$ ipython --no-banner

In [1]: import numpy as np

In [2]: np.set_printoptions(suppress=True, linewidth=200)

In [3]: rd = lambda a: np.round(a, 3) + 0

In [4]: W0 = np.loadtxt("block2.csv", delimiter=",")

In [5]: print(W0)
[[ 0.922  1.2   -0.6   -0.5  ]
 [-2.526  0.5    1.1    1.3  ]
 [ 1.427 -1.2   -0.8   -0.7  ]
 [ 4.161 -1.    -0.9   -2.1  ]
 [ 1.652  0.3   -0.4   -0.8  ]
 [ 2.137 -0.3   -0.7   -1.   ]
 [-2.183 -0.5   -1.2    1.1  ]
 [ 0.939  0.2   -0.3   -0.5  ]
 [-0.187 -0.3   -0.6    0.1  ]
 [-1.964 -0.9    0.7    1.   ]
 [-2.79   0.7   -1.5    1.4  ]
 [-0.635  0.5    0.1    0.3  ]
 [-1.195  0.1   -0.6    0.6  ]
 [ 1.462  0.7   -1.1   -0.7  ]
 [-1.423 -0.2    0.5    0.7  ]
 [ 0.414 -0.8    0.6   -0.2  ]
 [-0.98  -0.8   -0.7    0.5  ]
 [-0.23  -0.2   -0.7    0.1  ]
 [-2.653 -0.4    0.9    1.3  ]
 [ 0.012 -0.8    1.6    0.   ]
 [ 0.178  1.6    0.8   -0.1  ]
 [ 1.573 -1.6   -1.1   -0.8  ]
 [ 1.193  1.1    0.1   -0.6  ]]

In [6]: Xc = W0 - W0.mean(axis=0)

In [7]: V = np.linalg.svd(Xc)[2][:3]

In [8]: out = Xc - Xc @ V.T @ V

In [9]: print(rd(out.std(axis=0)))
[0.009 0.    0.    0.019]

In [10]: print(rd(np.cov(Xc @ V.T, rowvar=False)))
[[4.022 0.    0.   ]
 [0.    0.69  0.   ]
 [0.    0.    0.624]]

In [11]: print(rd(np.diag(V.T @ V)))
[0.8 1.  1.  0.2]

In [12]: print(rd(np.linalg.norm(out) / np.linalg.norm(Xc)))
0.009

In [13]: out = np.c_[W0[:, :1] @ np.array([[2]]), np.array([-1, 1, 1, 2, -2, 0, 0, 0, -2, 2, 1, -1, 2, 0, 2, -2, 1, -2, 1, -2, 2, 2, -2])]

In [14]: print(out)
[[ 1.844 -1.   ]
 [-5.052  1.   ]
 [ 2.854  1.   ]
 [ 8.322  2.   ]
 [ 3.304 -2.   ]
 [ 4.274  0.   ]
 [-4.366  0.   ]
 [ 1.878  0.   ]
 [-0.374 -2.   ]
 [-3.928  2.   ]
 [-5.58   1.   ]
 [-1.27  -1.   ]
 [-2.39   2.   ]
 [ 2.924  0.   ]
 [-2.846  2.   ]
 [ 0.828 -2.   ]
 [-1.96   1.   ]
 [-0.46  -2.   ]
 [-5.306  1.   ]
 [ 0.024 -2.   ]
 [ 0.356  2.   ]
 [ 3.146  2.   ]
 [ 2.386 -2.   ]]

In [15]: print(rd(np.linalg.norm(np.linalg.qr(W0)[0].T @ out, axis=0) ** 2 / ((out ** 2).sum(axis=0) + 1e-12)))
[1.    0.098]

In [16]: x = np.array([-1, 1])

In [17]: y = out @ x

In [18]: b, lr = np.zeros(2), 1 / np.linalg.norm(out, 2) ** 2

In [19]: for i in range(150):
    ...:     b -= lr * out.T @ (out @ b - y)
    ...:     if i % 50 == 0: print(i, round(np.linalg.norm(out @ b - y), 3))
    ...: 
0 5.301
50 0.0
100 0.0

In [20]: print(rd(np.linalg.cond(out)))
2.299

In [21]: proj = W0 @ np.linalg.solve(W0.T @ W0, W0.T)

In [22]: print(rd(np.linalg.eigvalsh(proj)))
[0. 0. 0. 0. 0. 0. 0. 0. 0. 0. 0. 0. 0. 0. 0. 0. 0. 0. 0. 1. 1. 1. 1.]

In [23]: print(rd(proj @ W0[:, 1]))
[ 1.2  0.5 -1.2 -1.   0.3 -0.3 -0.5  0.2 -0.3 -0.9  0.7  0.5  0.1  0.7 -0.2 -0.8 -0.8 -0.2 -0.4 -0.8  1.6 -1.6  1.1]

In [24]: w1 = np.array([[-3, -1, 0, -2, 1, -2],
    ...:     [2, 1, 2, 0, 1, 0],
    ...:     [2, 2, 2, 3, 3, 3],
    ...:     [-1, -2, -3, 0, 0, 0]])

In [25]: b = np.array([1, 0, 2, 1, 1, 3])

In [26]: act = np.maximum(W0 @ w1 + b, 0)

In [27]: print(rd((act > 0).mean(axis=0)))
[0.522 0.435 0.609 0.522 0.609 0.696]

In [28]: cent = np.array([[-2, -3, -2],
    ...:     [3, 2, -1],
    ...:     [-3, -1, 1],
    ...:     [-1, -1, 2],
    ...:     [-2, 2, -1],
    ...:     [-1, 2, -1]])

In [29]: print(w1 @ cent)
[[  5   7   4]
 [ -9  -4  -4]
 [-16   5  -4]
 [  5   2   1]]

In [30]: M = np.load("arr.npy")

In [31]: print(M)
[[ 0.  0.  0.  0.  0.  5.]
 [ 0.  0.  0.  0.  0.  1.]
 [ 0.  0.  0.  0.  0.  1.]
 [ 0.  0.  0.  0.  0. -1.]
 [ 0.  0.  0.  0.  0. -2.]
 [ 5.  1.  1. -1. -2.  0.]]

In [32]: print([round(float(np.linalg.det(M[:i, :i])), 2) + 0 for i in range(1, 7)])
[0.0, 0.0, 0.0, 0.0, 0.0, 0.0]

In [33]: print(np.all(np.linalg.eigvalsh(M) > 0))
False

In [34]: rng = np.random.default_rng(569)

In [35]: out = M + rng.integers(-2, 3, (6, 2)) @ rng.integers(-2, 3, (2, 6))

In [36]: print(out)
[[-1.  0.  2.  0.  3.  5.]
 [ 0.  0.  0. -2. -4.  3.]
 [-2.  0.  4. -3.  0.  4.]
 [-3.  0.  6. -5. -1.  4.]
 [ 0.  0.  0.  2.  4. -4.]
 [ 5.  1.  1. -1. -2.  0.]]

In [37]: print(np.linalg.matrix_rank(out - M, tol=1e-8))
2

In [38]: print(rd(out @ np.linalg.pinv(out) @ out))
[[-1.  0.  2.  0.  3.  5.]
 [ 0.  0.  0. -2. -4.  3.]
 [-2.  0.  4. -3.  0.  4.]
 [-3.  0.  6. -5. -1.  4.]
 [ 0.  0.  0.  2.  4. -4.]
 [ 5.  1.  1. -1. -2.  0.]]

In [39]: print(np.abs(np.diag(np.linalg.qr(out)[1])) > 1e-9)
[ True  True False  True False  True]

In [40]: U, s, vt = np.linalg.svd(M, full_matrices=False)

In [41]: print(U.shape, s.shape, vt.shape)
(6, 6) (6,) (6, 6)

In [42]: J = np.array([[2, -3, 0], [-1, 1, 0], [-2, -2, 3], [-3, 2, 2], [2, 3, 1]])

In [43]: print(J)
[[ 2 -3  0]
 [-1  1  0]
 [-2 -2  3]
 [-3  2  2]
 [ 2  3  1]]

In [44]: O, Rm = np.linalg.qr(J)

In [45]: print(np.allclose(Rm.T @ Rm, J.T @ J))
True

In [46]: print(rd(abs(Rm[0, 0])), rd(np.linalg.norm(J[:, 0])))
4.69 4.69

In [47]: print(rd(Rm))
[[-4.69   0.64   2.132]
 [ 0.    -5.157  0.071]
 [ 0.     0.    -3.074]]

In [48]: print(rd(O @ Rm))
[[ 2. -3.  0.]
 [-1.  1.  0.]
 [-2. -2.  3.]
 [-3.  2.  2.]
 [ 2.  3.  1.]]

In [49]: gram = J.T @ J

In [50]: print(np.trace(gram), (J ** 2).sum())
63 63

In [51]: print(np.linalg.matrix_rank(gram))
3

In [52]: print(gram)
[[ 22  -3 -10]
 [ -3  27   1]
 [-10   1  14]]

In [53]: print((J @ J.T).shape)
(5, 5)

In [54]: evals, V = np.linalg.eigh(gram)

In [55]: x = np.array([0, 3, 2])

In [56]: print(rd(V * np.maximum(evals, 0) @ V.T))
[[ 22.  -3. -10.]
 [ -3.  27.   1.]
 [-10.   1.  14.]]

In [57]: print(np.abs(gram).sum(axis=1).max(), rd(np.abs(evals).max()))
35 31.067

In [58]: print(rd(V * np.sqrt(evals) @ V.T))
[[ 4.513 -0.3   -1.241]
 [-0.3    5.187  0.072]
 [-1.241  0.072  3.529]]

In [59]: print(rd(np.linalg.eigvalsh(gram[1:, 1:])))
[13.924 27.076]

In [60]: print(rd(x @ gram @ x / (x @ x)), rd(evals[0]), rd(evals[-1]))
23.923 7.192 31.067

In [61]: print(rd(V * np.abs(evals) @ V.T))
[[ 22.  -3. -10.]
 [ -3.  27.   1.]
 [-10.   1.  14.]]

In [62]: data = -3 * np.eye(2) + np.eye(2, k=1)

In [63]: print(data)
[[-3.  1.]
 [ 0. -3.]]

In [64]: # triangular: eigenvalues sit on the diagonal

In [65]: print(rd(np.linalg.det(data.T)))
9.0

In [66]: print(rd(np.linalg.eigvals(data).sum().real))
-6.0

In [67]: F = np.array([[3, 0, 0, 1, 2, 3, -1],
    ...:     [-3, 2, 2, 1, -1, 1, 0],
    ...:     [-1, -2, -1, -1, -1, -2, -3]]) * (rng.random((3, 7)) < 0.3)

In [68]: print(F)
[[ 0  0  0  0  0  0  0]
 [-3  2  0  1  0  0  0]
 [ 0  0 -1  0 -1  0  0]]

In [69]: def softmax(z):
    ...:     e = np.exp(z - z.max(axis=-1, keepdims=True))
    ...:     return e / e.sum(axis=-1, keepdims=True)
    ...: 

In [70]: print(rd(softmax(F).sum(axis=1)))
[1. 1. 1.]

In [71]: print(rd(softmax(F[0] + 4)))
[0.143 0.143 0.143 0.143 0.143 0.143 0.143]

In [72]: S = F @ F.T / np.sqrt(7)

In [73]: print(rd(softmax(S + np.triu(np.full(S.shape, -np.inf), 1))))
[[1.    0.    0.   ]
 [0.005 0.995 0.   ]
 [0.242 0.242 0.516]]

In [74]: print(rd(softmax(S)))
[[0.333 0.333 0.333]
 [0.005 0.99  0.005]
 [0.242 0.242 0.516]]

In [75]: U, s, vt = np.linalg.svd(F)

In [76]: V = vt[:(s > 1e-8).sum()]

In [77]: x = F[1] + -2 * F[0] + rng.integers(2) * np.eye(7)[2]

In [78]: print(x)
[-3.  2.  0.  1.  0.  0.  0.]

In [79]: print(rd(np.linalg.norm(x - V.T @ V @ x)))
0.0

In [80]: print(rd(F @ np.linalg.pinv(F) @ F))
[[ 0.  0.  0.  0.  0.  0.  0.]
 [-3.  2.  0.  1.  0.  0.  0.]
 [ 0.  0. -1.  0. -1.  0.  0.]]

In [81]: print(np.abs(np.diag(np.linalg.qr(F)[1])) > 1e-9)
[ True False  True]

In [82]: print(np.allclose(F[:-1].T @ np.linalg.lstsq(F[:-1].T, F[-1])[0], F[-1]))
False

In [83]: print(np.linalg.lstsq(F[:-1].T, F[-1])[2])
1

In [84]: print(rd(np.trace(np.linalg.pinv(F) @ F)))
2.0
